% ipython --no-banner

In [1]: import numpy as np

In [2]: import numpy.linalg as la

In [3]: np.set_printoptions(precision=3, suppress=True, linewidth=200)

In [4]: tidy = lambda a: np.round(a, 3) + 0

In [5]: F = np.array([[-7, 8, -7], [8, 3, 7], [-3, -8, -8], [0, 6, 2]])

In [6]: F[3] = F[1]

In [7]: print(F)
[[-7  8 -7]
 [ 8  3  7]
 [-3 -8 -8]
 [ 8  3  7]]

In [8]: gram = F.T @ F

In [9]: np.trace(gram), (F ** 2).sum()
Out[9]: (np.int64(543), np.int64(543))

In [10]: np.diag(gram)
Out[10]: array([186, 146, 211])

In [11]: la.matrix_rank(gram)
Out[11]: np.int64(3)

In [12]: feats = np.loadtxt("arr.csv", delimiter=",")

In [13]: tidy(feats)
Out[13]: 
array([[0.203, 0.285, 0.285],
       [0.285, 0.398, 0.398],
       [0.285, 0.398, 0.398]])

In [14]: Uu, sig, Vh = la.svd(feats)

In [15]: evecs = Vh[:(sig > 1e-8).sum()]

In [16]: rng = np.random.default_rng(804)

In [17]: x = feats[1] + 5 * feats[2] + rng.integers(2) * np.eye(3)[1]

In [18]: tidy(x)
Out[18]: array([1.707, 2.39 , 2.39 ])

In [19]: tidy(evecs.T @ evecs)
Out[19]: 
array([[0.203, 0.285, 0.285],
       [0.285, 0.398, 0.398],
       [0.285, 0.398, 0.398]])

In [20]: tidy(np.diag(evecs.T @ evecs))
Out[20]: array([0.203, 0.398, 0.398])

In [21]: tidy(la.norm(x - evecs.T @ evecs @ x))
Out[21]: np.float64(0.0)

In [22]: la.matrix_rank(np.vstack([feats, x]))
Out[22]: np.int64(1)
